In [1]: import numpy as np

In [2]: np.set_printoptions(precision=2, suppress=True, linewidth=160)

In [3]: J = np.load("data.npy")

In [4]: J
Out[4]: 
array([[ 0.22, -0.6 , -0.93],
       [ 0.41, -0.86, -1.3 ],
       [-0.42, -0.05, -0.51],
       [ 0.62, -1.39, -1.66]])

In [5]: vec = np.array([2, 0, 2])

In [6]: y = J @ vec

In [7]: np.round(np.linalg.lstsq(J, y)[0], 2) + 0
Out[7]: array([2., 0., 2.])

In [8]: np.round(np.linalg.pinv(J) @ J, 2) + 0
Out[8]: 
array([[1., 0., 0.],
       [0., 1., 0.],
       [0., 0., 1.]])

In [9]: rng = np.random.default_rng(4)

In [10]: y = y + 0.02 * rng.normal(size=4)

In [11]: y
Out[11]: array([-1.43, -1.78, -1.83, -2.07])

In [12]: c, *_ = np.linalg.lstsq(J, y)

In [13]: [round(float(np.linalg.norm(np.linalg.solve(J.T @ J + lam * np.eye(3), J.T @ y))), 2) for lam in (0, 1, 10, 100)]
Out[13]: [2.78, 1.18, 0.52, 0.09]

In [14]: c.round()
Out[14]: array([ 2., -0.,  2.])

In [15]: E = np.load("arr.npy")

In [16]: E
Out[16]: 
array([[ 1,  0,  0],
       [ 0, -1,  0],
       [ 0,  0, -2]])

In [17]: np.linalg.matrix_rank(E - E[0, 0] * np.eye(3))
Out[17]: np.int64(2)

In [18]: np.round(np.linalg.eigvalsh(E).min(), 2)
Out[18]: np.float64(-2.0)

In [19]: E.T @ E
Out[19]: 
array([[1, 0, 0],
       [0, 1, 0],
       [0, 0, 4]])

In [20]: E[:, 1] @ E[:, 2]
Out[20]: np.int64(0)

In [21]: Y = E / np.linalg.norm(E, axis=1, keepdims=True)

In [22]: cov = Y @ Y.T

In [23]: np.degrees(np.arccos(np.clip(cov[2, 1], -1, 1)))
Out[23]: np.float64(90.0)

In [24]: np.linalg.norm(Y, axis=1)
Out[24]: array([1., 1., 1.])

In [25]: sv = 3 * 0.5 ** np.arange(3)

In [26]: A = rng.normal(size=(14, 3)) * rng.permutation(sv)

In [27]: A.round(2) + 0
Out[27]: 
array([[-1.23, -0.01, -1.87],
       [ 0.11, -2.41,  0.73],
       [ 0.18,  2.36,  0.95],
       [ 0.38, -2.24,  6.76],
       [-1.44,  1.65, -0.99],
       [-0.66, -0.98, -2.02],
       [ 0.29, -0.17,  4.45],
       [-1.37,  0.  , -2.68],
       [ 0.58, -3.18, -1.03],
       [ 0.16, -2.23,  2.96],
       [ 0.13,  1.51,  2.88],
       [-0.73, -1.2 , -0.61],
       [ 0.56,  1.28, -2.13],
       [-0.46, -1.2 , -1.75]])

In [28]: T = np.stack([A, 4 * A, A[::-1]])

In [29]: np.einsum("bij,cij->bc", T, T)
Out[29]: 
array([[ 158.23,  632.93,   -4.87],
       [ 632.93, 2531.72,  -19.5 ],
       [  -4.87,  -19.5 ,  158.23]])

In [30]: np.linalg.matrix_rank(T)
Out[30]: array([3, 3, 3])

In [31]: np.linalg.norm(T, axis=(1, 2))
Out[31]: array([12.58, 50.32, 12.58])

In [32]: (T @ A.T).shape
Out[32]: (3, 14, 14)

In [33]: dist = np.linalg.norm(A[:, None] - A[None], axis=-1)

In [34]: dist.shape
Out[34]: (14, 14)

In [35]: (dist + 1e9 * np.eye(14)).round(6).argmin(axis=1)
Out[35]: array([ 7,  8, 10,  6,  0, 13, 10,  0,  1,  1,  2, 13,  0,  5])

In [36]: dist[11].round(6).argsort(kind="stable")[:4]
Out[36]: array([11, 13,  5,  0])

In [37]: Xc = A - A.mean(axis=0)

In [38]: V = np.linalg.svd(Xc)[2][:2]

In [39]: Y = Xc - Xc @ V.T @ V

In [40]: (Xc @ V.T).std(axis=0)
Out[40]: array([2.81, 1.63])

In [41]: np.round(np.cov(Xc @ V.T, rowvar=False), 2) + 0
Out[41]: 
array([[8.49, 0.  ],
       [0.  , 2.84]])

In [42]: np.linalg.norm(Y, axis=1).round(6).argmax()
Out[42]: np.int64(12)

In [43]: np.round(np.linalg.norm(Y) / np.linalg.norm(Xc), 2)
Out[43]: np.float64(0.17)

In [44]: Xc = (A - A.mean(axis=0)) / A.std(axis=0)

In [45]: np.argwhere(np.abs(Xc) > 2)
Out[45]: array([[3, 2]])

In [46]: c = np.linalg.lstsq(np.delete(Xc, 2, axis=1), Xc[:, 2])[0]

In [47]: np.round(1 - np.var(Xc[:, 2] - np.delete(Xc, 2, axis=1) @ c), 2)
Out[47]: np.float64(0.3)

In [48]: c
Out[48]: array([ 0.53, -0.04])

In [49]: np.abs(c).argmax()
Out[49]: np.int64(0)

In [50]: Xc = A - A.mean(axis=0)

In [51]: left, sv, vt = np.linalg.svd(Xc, full_matrices=False)

In [52]: np.searchsorted(np.cumsum(sv ** 2) / (sv ** 2).sum(), 0.9) + 1
Out[52]: np.int64(2)

In [53]: np.abs(vt[0]).argmax()
Out[53]: np.int64(2)

In [54]: sv ** 2 / (sv ** 2).sum()
Out[54]: array([0.73, 0.24, 0.03])

In [55]: (np.sign(left[:, 0]) == np.sign(left[0, 0])).astype(int)
Out[55]: array([1, 0, 0, 0, 1, 1, 0, 1, 1, 0, 0, 1, 1, 1])

In [56]: np.abs(left[:, 0]).argmax()
Out[56]: np.int64(3)

In [57]: vt[0] * np.sign(vt[0, np.abs(vt[0]).argmax()])
Out[57]: array([ 0.14, -0.16,  0.98])

In [58]: mat = np.array([[2, -1, 1, 2], [1, -2, 2, -1], [-2, 0, 2, 2]])

In [59]: mat
Out[59]: 
array([[ 2, -1,  1,  2],
       [ 1, -2,  2, -1],
       [-2,  0,  2,  2]])

In [60]: Y = mat / np.sqrt((mat ** 2).mean(axis=1, keepdims=True))

In [61]: np.linalg.matrix_rank(Y) == np.linalg.matrix_rank(mat)
Out[61]: np.True_

In [62]: np.linalg.norm(Y, axis=1)
Out[62]: array([2., 2., 2.])

In [63]: X = np.load("a.npy")

In [64]: X
Out[64]: 
array([[ -1.2,  -0.5,  -0.7],
       [  0.9,   1.7,   0.5],
       [  1.7,   1.8,   0.4],
       [ -1.7,   0.5,  -0.9],
       [  6. ,  -8. , -40. ],
       [ -0.3,   0.3,   0.8],
       [ -0.8,  -0.9,  -2.2],
       [ -0.3,  -0.4,  -0.8],
       [ -0.6,  -0.3,  -0.7],
       [ -1.4,  -0.9,  -0.2],
       [  1. ,  -0.2,   1.7],
       [  1.6,   0.4,   1. ],
       [ -0.4,  -0.7,  -0.2],
       [ -0.3,  -0.2,  -1.7],
       [ -0.7,  -0.5,   0.5],
       [ -0.5,  -1.3,  -2. ]])

In [65]: Xc = (X - X.mean(axis=0)) / X.std(axis=0)

In [66]: Xc.std(axis=0)
Out[66]: array([1., 1., 1.])

In [67]: c = np.linalg.lstsq(np.delete(Xc, 1, axis=1), Xc[:, 1])[0]

In [68]: round(1 - np.var(Xc[:, 1] - np.delete(Xc, 1, axis=1) @ c), 2)
Out[68]: np.float64(0.9)

In [69]: c
Out[69]: array([0.31, 1.18])

In [70]: vec = np.array([2, 1, -8])

In [71]: y = A @ vec

In [72]: np.linalg.lstsq(A, y)[0]
Out[72]: array([ 2.,  1., -8.])

In [73]: y = y + 0.05 * rng.normal(size=14)

In [74]: y
Out[74]: array([ 12.49,  -7.89,  -4.91, -55.55,   6.72,  13.78, -35.19,  18.66,   6.27, -25.62, -21.17,   2.2 ,  19.44,  11.96])

In [75]: c, *_ = np.linalg.lstsq(A, y)

In [76]: c
Out[76]: array([ 2.01,  1.  , -8.  ])

In [77]: [round(float(np.linalg.norm(np.linalg.solve(A.T @ A + lam * np.eye(3), A.T @ y))), 2) for lam in (0, 1, 10, 100)]
Out[77]: [8.31, 8.1, 7.2, 4.11]

In [78]: cov = np.cov(X, rowvar=False)

In [79]: X.std(axis=0)
Out[79]: array([1.79, 2.09, 9.67])

In [80]: np.median(X, axis=0)
Out[80]: array([-0.35, -0.35, -0.45])

In [81]: np.linalg.eigvalsh(cov)[::-1]
Out[81]: array([105.97,   1.46,   0.36])

In [82]: np.argwhere(np.triu(np.abs(np.corrcoef(X.T)) > 0.8, 1))
Out[82]: array([[1, 2]])

In [83]: np.corrcoef(X.T)
Out[83]: 
array([[ 1.  , -0.63, -0.8 ],
       [-0.63,  1.  ,  0.93],
       [-0.8 ,  0.93,  1.  ]])

In [84]: np.polyfit(X[:, 2], X[:, 1], 1)
Out[84]: array([ 0.2 , -0.01])

In [85]: np.argsort(-X.std(axis=0).round(6), kind="stable")
Out[85]: array([2, 1, 0])

In [86]: Xc = X - X.mean(axis=1)
Traceback (most recent call last):
  Cell In[86], line 1
    Xc = X - X.mean(axis=1)
ValueError: operands could not be broadcast together with shapes (16,3) (16,) 


In [87]: Xc = X - X.mean(axis=0)

In [88]: left, sv, vt = np.linalg.svd(Xc, full_matrices=False)

In [89]: sv
Out[89]: array([39.87,  4.68,  2.31])

In [90]: (np.sign(left[:, 0]) == np.sign(left[0, 0])).astype(int)
Out[90]: array([1, 1, 1, 1, 0, 1, 1, 1, 1, 1, 1, 1, 1, 1, 1, 1])

In [91]: vt[0] * np.sign(vt[0, np.abs(vt[0]).argmax()])
Out[91]: array([-0.14,  0.2 ,  0.97])

In [92]: round((sv ** 2).sum() ** 2 / (sv ** 4).sum(), 2)
Out[92]: np.float64(1.03)

In [93]: data = np.load("block9.npy")

In [94]: data
Out[94]: 
array([[ 1, -1,  1, -1],
       [ 1,  0,  0,  0]])

In [95]: # columns 1 and 3 are equal

In [96]: data @ data
Traceback (most recent call last):
  Cell In[96], line 1
    data @ data
ValueError: matmul: Input operand 1 has a mismatch in its core dimension 0, with gufunc signature (n?,k),(k,m?)->(n?,m?) (size 2 is different from 4)


In [97]: cov = data.T @ data

In [98]: (data @ data.T).shape
Out[98]: (2, 2)

In [99]: np.trace(cov), (data ** 2).sum()
Out[99]: (np.int64(5), np.int64(5))

In [100]: np.linalg.svd(data, compute_uv=False) ** 2
Out[100]: array([4.3, 0.7])
